% python3 -q
>>> import numpy as np
>>> np.set_printoptions(precision=1, suppress=True, linewidth=140)
>>> rnd = lambda a: np.round(a, 1) + 0
>>> F = np.load("test8.npy")
>>> F
array([[0, 0, 0, 1, 1, 0, 1],
       [0, 0, 1, 0, 0, 1, 0],
       [0, 1, 0, 0, 0, 1, 0],
       [1, 0, 0, 0, 0, 0, 1],
       [1, 0, 0, 0, 0, 0, 0],
       [0, 1, 1, 0, 0, 0, 0],
       [1, 0, 0, 1, 0, 0, 0]])
>>> rnd(np.linalg.norm(F, axis=1))
array([1.7, 1.4, 1.4, 1.4, 1. , 1.4, 1.4])
>>> rnd(np.linalg.norm(F, 2))
np.float64(2.2)
>>> np.linalg.norm(F, axis=1).argmax()
np.int64(0)
>>> rnd(np.linalg.norm(F) ** 2 / np.linalg.norm(F, 2) ** 2)
np.float64(3.0)
>>> F[6] @ F[3]
np.int64(1)
>>> rnd(np.linalg.norm(F[6], 1)), rnd(np.linalg.norm(F[6], np.inf))
(np.float64(2.0), np.float64(1.0))
>>> np.all(np.linalg.eigvalsh(F) > 0)
np.False_
>>> out = np.linalg.inv(F)
>>> F @ out
array([[1., 0., 0., 0., 0., 0., 0.],
       [0., 1., 0., 0., 0., 0., 0.],
       [0., 0., 1., 0., 0., 0., 0.],
       [0., 0., 0., 1., 0., 0., 0.],
       [0., 0., 0., 0., 1., 0., 0.],
       [0., 0., 0., 0., 0., 1., 0.],
       [0., 0., 0., 0., 0., 0., 1.]])
>>> out
array([[ 0. ,  0. ,  0. ,  0. ,  1. ,  0. ,  0. ],
       [ 0. , -0.5,  0.5,  0. ,  0. ,  0.5,  0. ],
       [ 0. ,  0.5, -0.5,  0. ,  0. ,  0.5,  0. ],
       [ 0. ,  0. ,  0. ,  0. , -1. ,  0. ,  1. ],
       [ 1. , -0. , -0. , -1. ,  2. , -0. , -1. ],
       [-0. ,  0.5,  0.5, -0. , -0. , -0.5, -0. ],
       [-0. , -0. , -0. ,  1. , -1. , -0. , -0. ]])
>>> rnd(np.linalg.det(F) * out)
array([[ 0.,  0.,  0.,  0.,  2.,  0.,  0.],
       [ 0., -1.,  1.,  0.,  0.,  1.,  0.],
       [ 0.,  1., -1.,  0.,  0.,  1.,  0.],
       [ 0.,  0.,  0.,  0., -2.,  0.,  2.],
       [ 2.,  0.,  0., -2.,  4.,  0., -2.],
       [ 0.,  1.,  1.,  0.,  0., -1.,  0.],
       [ 0.,  0.,  0.,  2., -2.,  0.,  0.]])
>>> vals, vecs = np.linalg.eigh(out)
>>> x0 = np.array([1, -2, 2, -1, 0, -1, -3])
>>> np.abs(out).sum(axis=1).max(), rnd(np.abs(vals).max())
(np.float64(5.0), np.float64(3.2))
>>> q, vecs = np.linalg.qr(F[:, :4])[0], np.linalg.qr(F[:, 4:])[0]
>>> sigma = np.linalg.svd(q.T @ vecs, compute_uv=False)
>>> (sigma > 0.9).sum()
np.int64(0)
>>> rnd(np.linalg.norm(q @ q.T - vecs @ vecs.T, 2))
np.float64(1.0)
>>> M = np.array([[-3, 2, 3], [3, -3, -3], [-3, 2, 0], [-1, -2, -2], [-3, -1, -3]])
>>> M
array([[-3,  2,  3],
       [ 3, -3, -3],
       [-3,  2,  0],
       [-1, -2, -2],
       [-3, -1, -3]])
>>> M @ M
Traceback (most recent call last):
  File "<python-input-25>", line 1, in <module>
    M @ M
    ~~^~~
ValueError: matmul: Input operand 1 has a mismatch in its core dimension 0, with gufunc signature (n?,k),(k,m?)->(n?,m?) (size 5 is different from 3)
>>> gram = M.T @ M
>>> (M @ M.T).shape
(5, 5)
>>> np.trace(gram), (M ** 2).sum()
(np.int64(90), np.int64(90))
>>> data = np.array([[20.6, -18.0, 0.2],
...     [21.0, -19.0, 0.2],
...     [19.8, -19.6, -3.4],
...     [20.6, -18.8, -0.8],
...     [18.4, -20.2, 0.6],
...     [21.8, -20.4, -1.5],
...     [18.9, -19.2, -1.4],
...     [20.1, -20.8, -1.5],
...     [21.1, -18.0, 1.3],
...     [20.1, -19.4, -0.7],
...     [19.2, -20.2, 1.1],
...     [21.0, -20.3, -1.1],
...     [18.5, -18.5, 0.5],
...     [20.8, -20.1, -0.9],
...     [20.4, -19.1, -1.9],
...     [20.5, -20.6, -0.4],
...     [18.9, -18.1, 0.8]])
>>> data
array([[ 20.6, -18. ,   0.2],
       [ 21. , -19. ,   0.2],
       [ 19.8, -19.6,  -3.4],
       [ 20.6, -18.8,  -0.8],
       [ 18.4, -20.2,   0.6],
       [ 21.8, -20.4,  -1.5],
       [ 18.9, -19.2,  -1.4],
       [ 20.1, -20.8,  -1.5],
       [ 21.1, -18. ,   1.3],
       [ 20.1, -19.4,  -0.7],
       [ 19.2, -20.2,   1.1],
       [ 21. , -20.3,  -1.1],
       [ 18.5, -18.5,   0.5],
       [ 20.8, -20.1,  -0.9],
       [ 20.4, -19.1,  -1.9],
       [ 20.5, -20.6,  -0.4],
       [ 18.9, -18.1,   0.8]])
>>> Ac = data - data.mean(axis=0)
>>> vecs = np.linalg.svd(Ac)[2][:1]
>>> out = Ac - Ac @ vecs.T @ vecs
>>> rnd(out.std(axis=0))
array([0.9, 0.7, 0.4])
>>> rnd(np.diag(vecs.T @ vecs))
array([0.1, 0.2, 0.7])
>>> rnd(np.linalg.norm(out) / np.linalg.norm(Ac))
np.float64(0.7)
>>> np.linalg.norm(out, axis=1).round(6).argmax()
np.int64(4)
>>> labels = data[:, 2] > np.median(data[:, 2])
>>> r0 = data[labels].mean(axis=0) - data[~labels].mean(axis=0)
>>> rnd((((data - data.mean(axis=0)) @ r0 > 0) == labels).mean())
np.float64(0.9)
>>> mat = np.load("m.npy")
>>> mat
array([[1, 0, 0],
       [2, 1, 0],
       [2, 0, 0]])
>>> rnd(np.linalg.norm(mat, 2) / np.linalg.norm(mat))
np.float64(1.0)
>>> np.linalg.matrix_rank(mat, rtol=0.1)
np.int64(2)
>>> [round(float(x), 1) for x in np.linalg.svd(mat, compute_uv=False)[:3]]
[3.1, 0.7, 0.0]
>>> U, sigma, Vt = np.linalg.svd(mat)
>>> np.argmax(sigma[:-1] / (sigma[1:] + 1e-6)) + 1
np.int64(2)
>>> out = U[:, :2] @ np.diag(sigma[:2]) @ Vt[:2]
>>> rnd(out)
array([[1., 0., 0.],
       [2., 1., 0.],
       [2., 0., 0.]])
>>> np.linalg.matrix_rank(mat, rtol=0.05)
np.int64(2)
>>> U, sigma, Vt = np.linalg.svd(mat, full_matrices=False)
>>> rnd(sigma)
array([3.1, 0.7, 0. ])
>>> rnd(sigma / sigma[0])
array([1. , 0.2, 0. ])
>>> rnd(U.T @ mat @ Vt.T)
array([[3.1, 0. , 0. ],
       [0. , 0.7, 0. ],
       [0. , 0. , 0. ]])
>>> rnd(Vt @ Vt.T)
array([[1., 0., 0.],
       [0., 1., 0.],
       [0., 0., 1.]])
>>> (sigma > 1e-8).sum()
np.int64(2)
>>> rnd(U.T @ U)
array([[1., 0., 0.],
       [0., 1., 0.],
       [0., 0., 1.]])
>>> rng = np.random.default_rng(707203)
>>> out = mat + rng.integers(-2, 3, (3, 2)) @ rng.integers(-2, 3, (2, 3))
>>> out
array([[ 5,  4,  4],
       [ 6,  5,  4],
       [ 6, -4, -4]])
>>> np.linalg.matrix_rank(out - mat, tol=1e-8)
np.int64(2)
>>> rnd(np.linalg.svd(out - mat, compute_uv=False))
array([10.2,  6.2,  0. ])
>>> np.abs(out - mat).sum(axis=1)
array([12, 12, 12])
>>> r0 = np.array([0, 4, -2, -5, -1, -3, -4])
>>> out = F + np.outer(r0, np.eye(7)[1])
>>> rnd(np.linalg.det(out) / np.linalg.det(F)), rnd(1 + np.linalg.solve(F, r0)[1])
(np.float64(-3.5), np.float64(-3.5))
>>> m1 = np.loadtxt("layer7.csv", delimiter=",")
>>> m1
array([[ 2.,  0., -1.],
       [ 3.,  0., -3.],
       [ 1., -2., -3.],
       [ 0., -3., -3.],
       [ 1., -5., -2.],
       [ 3., -3.,  0.],
       [ 5., -4.,  1.],
       [ 5., -2.,  2.],
       [ 3., -4.,  4.],
       [ 2., -3.,  2.],
       [ 1., -5.,  1.],
       [ 2., -6.,  0.],
       [ 2., -8., -1.],
       [ 1., -9.,  1.],
       [-1., -9.,  1.],
       [-3., -7.,  3.],
       [-3., -9.,  4.],
       [-1., -8.,  5.],
       [-2., -9.,  3.],
       [-1., -7.,  2.],
       [-2., -9.,  3.],
       [ 0., -7.,  3.]])
>>> # rows 18 and 20 are equal
>>> P = m1 @ np.linalg.solve(m1.T @ m1, m1.T)
>>> np.allclose(P @ P, P)
True
>>> rnd(np.trace(P))
np.float64(3.0)
>>> rnd(np.linalg.eigvalsh(P))
array([0., 0., 0., 0., 0., 0., 0., 0., 0., 0., 0., 0., 0., 0., 0., 0., 0., 0., 0., 1., 1., 1.])
>>> np.linalg.matrix_rank(np.eye(22) - P)
np.int64(19)
>>> rnd(np.diag(P))
array([0. , 0.1, 0.1, 0.2, 0.1, 0.1, 0.2, 0.3, 0.2, 0.1, 0. , 0.1, 0.2, 0.1, 0.1, 0.1, 0.2, 0.2, 0.1, 0.1, 0.1, 0.1])
>>> A = np.load("x.npy")
>>> A
array([[4. , 4. , 4.1, 3. , 1. ],
       [3.9, 3.8, 4.1, 3. , 1.1],
       [3.9, 4.1, 4. , 2.9, 0.9],
       [4.1, 4.1, 4. , 3.2, 1. ],
       [4.1, 3.9, 4. , 3.1, 1. ],
       [4. , 4. , 4. , 3.1, 1.1],
       [4.1, 4. , 4. , 3.1, 0.9],
       [4. , 3.9, 4. , 3. , 1. ],
       [3.9, 4. , 4.2, 3.1, 1.1],
       [4.1, 4. , 4. , 3.1, 1. ],
       [2. , 1. , 1.9, 3. , 5.2],
       [1.9, 0.9, 1.8, 3. , 4.8],
       [2. , 1.1, 2. , 3.2, 4.9],
       [2.1, 1. , 1.9, 3.1, 5. ],
       [1.9, 0.9, 2.1, 3.1, 4.9],
       [2. , 1.2, 2.1, 3.1, 5. ],
       [2. , 1.1, 2.1, 2.8, 5.1],
       [1.8, 0.9, 2. , 3.1, 4.9],
       [2. , 1. , 2. , 3. , 4.9],
       [1.9, 0.9, 2. , 3. , 5.1]])
>>> U, sigma = np.linalg.svd(A)
Traceback (most recent call last):
  File "<python-input-78>", line 1, in <module>
    U, sigma = np.linalg.svd(A)
    ^^^^^^^^
ValueError: too many values to unpack (expected 2)
>>> U, sigma, Vt = np.linalg.svd(A, full_matrices=False)
>>> rnd(np.sqrt((sigma ** 2).sum())), rnd(np.linalg.norm(A))
(np.float64(31.9), np.float64(31.9))
>>> rnd(U.T @ A @ Vt.T)
array([[29.3,  0. ,  0. ,  0. ,  0. ],
       [ 0. , 12.5,  0. ,  0. ,  0. ],
       [ 0. ,  0. ,  0.5,  0. ,  0. ],
       [ 0. ,  0. ,  0. ,  0.4,  0. ],
       [ 0. ,  0. ,  0. ,  0. ,  0.3]])
>>> rnd(np.cumsum(sigma ** 2) / np.sum(sigma ** 2))
array([0.8, 1. , 1. , 1. , 1. ])
>>> np.abs(U[:, 0]).round(6).argmax()
np.int64(3)
>>> U.shape, sigma.shape, Vt.shape
((20, 5), (5,), (5, 5))
>>> rnd(Vt @ Vt.T)
array([[1., 0., 0., 0., 0.],
       [0., 1., 0., 0., 0.],
       [0., 0., 1., 0., 0.],
       [0., 0., 0., 1., 0.],
       [0., 0., 0., 0., 1.]])
>>> rnd(sigma)
array([29.3, 12.5,  0.5,  0.4,  0.3])
>>> rnd(np.abs(Vt[0]))
array([0.5, 0.4, 0.5, 0.5, 0.4])
>>> np.argsort(-np.linalg.norm(A, axis=0).round(6), kind="stable")[:3]
array([4, 2, 0])
>>> round(np.log10(np.linalg.cond(A)))
2
>>> rnd(np.linalg.norm(A, 2) / np.linalg.norm(A))
np.float64(0.9)
>>> np.linalg.cond(A) > 100
np.True_
>>> rnd(np.abs(np.linalg.svd(A)[2][-1]))
array([0.6, 0.7, 0.3, 0.3, 0.1])
>>> d = np.linalg.norm(A[:, None] - A[None], axis=-1)
>>> rnd(np.linalg.norm(A - A.mean(axis=0), axis=1))
array([2.9, 2.7, 3. , 3. , 2.9, 2.8, 3. , 2.8, 2.8, 2.9, 3. , 2.9, 2.8, 2.9, 2.9, 2.7, 2.9, 2.9, 2.8, 3. ])
>>> rnd(d[:5, :5])
array([[0. , 0.2, 0.2, 0.3, 0.2],
       [0.2, 0. , 0.4, 0.4, 0.3],
       [0.2, 0.4, 0. , 0.4, 0.4],
       [0.3, 0.4, 0.4, 0. , 0.2],
       [0.2, 0.3, 0.4, 0.2, 0. ]])
>>> rnd(np.linalg.norm(A, axis=1))
array([7.7, 7.5, 7.6, 7.8, 7.7, 7.7, 7.7, 7.6, 7.7, 7.7, 6.7, 6.3, 6.6, 6.6, 6.5, 6.7, 6.6, 6.5, 6.5, 6.6])
>>> np.unravel_index(d.round(6).argmax(), d.shape)
(np.int64(6), np.int64(10))
>>> d.shape
(20, 20)
>>> d[3].round(6).argsort(kind="stable")[:4]
array([3, 9, 6, 5])
>>> gram = np.cov(A, rowvar=False)
>>> np.argwhere(np.triu(np.abs(np.corrcoef(A.T)) > 0.8, 1))
array([[0, 1],
       [0, 2],
       [0, 4],
       [1, 2],
       [1, 4],
       [2, 4]])
>>> gram.shape
(5, 5)
>>> rnd(np.polyfit(A[:, 0], A[:, 1], 1))
array([ 1.4, -1.8])
>>> rnd(np.median(A, axis=0))
array([3. , 2.5, 3. , 3.1, 3. ])
>>> rnd(gram)
array([[ 1.1,  1.6,  1.1,  0. , -2.1],
       [ 1.6,  2.3,  1.6,  0. , -3.1],
       [ 1.1,  1.6,  1.1,  0. , -2.1],
       [ 0. ,  0. ,  0. ,  0. ,  0. ],
       [-2.1, -3.1, -2.1,  0. ,  4.2]])
>>> rnd(np.corrcoef(A.T))
array([[ 1. ,  1. ,  1. ,  0.1, -1. ],
       [ 1. ,  1. ,  1. ,  0.1, -1. ],
       [ 1. ,  1. ,  1. ,  0.1, -1. ],
       [ 0.1,  0.1,  0.1,  1. , -0.1],
       [-1. , -1. , -1. , -0.1,  1. ]])
>>> out = np.array([[5, 6, -4, -5]])
>>> feats = out.T @ out
>>> feats
array([[ 25,  30, -20, -25],
       [ 30,  36, -24, -30],
       [-20, -24,  16,  20],
       [-25, -30,  20,  25]])
>>> rk = np.linalg.matrix_rank(feats)
>>> rk
np.int64(1)
>>> N = np.linalg.svd(feats)[2][rk:].T
>>> np.allclose(feats @ N, 0)
True
>>> N.shape
(4, 3)
>>> rnd(feats @ N)
array([[0., 0., 0.],
       [0., 0., 0.],
       [0., 0., 0.],
       [0., 0., 0.]])
>>> vals, vecs = np.linalg.eigh(feats)
>>> rnd(np.abs(vecs[:, -1]))
array([0.5, 0.6, 0.4, 0.5])
>>> rnd(np.linalg.eigvalsh(feats @ feats))
array([    0.,     0.,     0., 10404.])
>>> rnd(np.linalg.svd(feats, compute_uv=False))
array([102.,   0.,   0.,   0.])
>>> rnd(np.linalg.eigvalsh(feats + 4 * np.eye(4)))
array([  4.,   4.,   4., 106.])
>>> rnd(vals)
array([  0.,   0.,   0., 102.])
>>> (vals > 1e-8).sum(), (vals < -1e-8).sum()
(np.int64(1), np.int64(0))
>>> rnd(vecs.T @ feats @ vecs)
array([[  0.,   0.,   0.,   0.],
       [  0.,   0.,   0.,   0.],
       [  0.,   0.,   0.,   0.],
       [  0.,   0.,   0., 102.]])
>>> np.linalg.cond(feats) > 100
np.True_
>>> [round(float(x), 1) for x in np.linalg.svd(feats, compute_uv=False)[:3]]
[102.0, 0.0, 0.0]
>>> vals, vecs = np.linalg.eigh(feats)
>>> x0 = np.array([1, -7, 0, -5])
>>> x0 @ feats @ x0
np.int64(144)
>>> np.allclose(feats @ feats.T, feats.T @ feats)
True
>>> rnd(np.linalg.det(feats))
np.float64(0.0)
>>> assert feats == feats.T
Traceback (most recent call last):
  File "<python-input-131>", line 1, in <module>
    assert feats == feats.T
           ^^^^^^^^^^^^^^^^
ValueError: The truth value of an array with more than one element is ambiguous. Use a.any() or a.all()
>>> np.trace(feats)
np.int64(102)
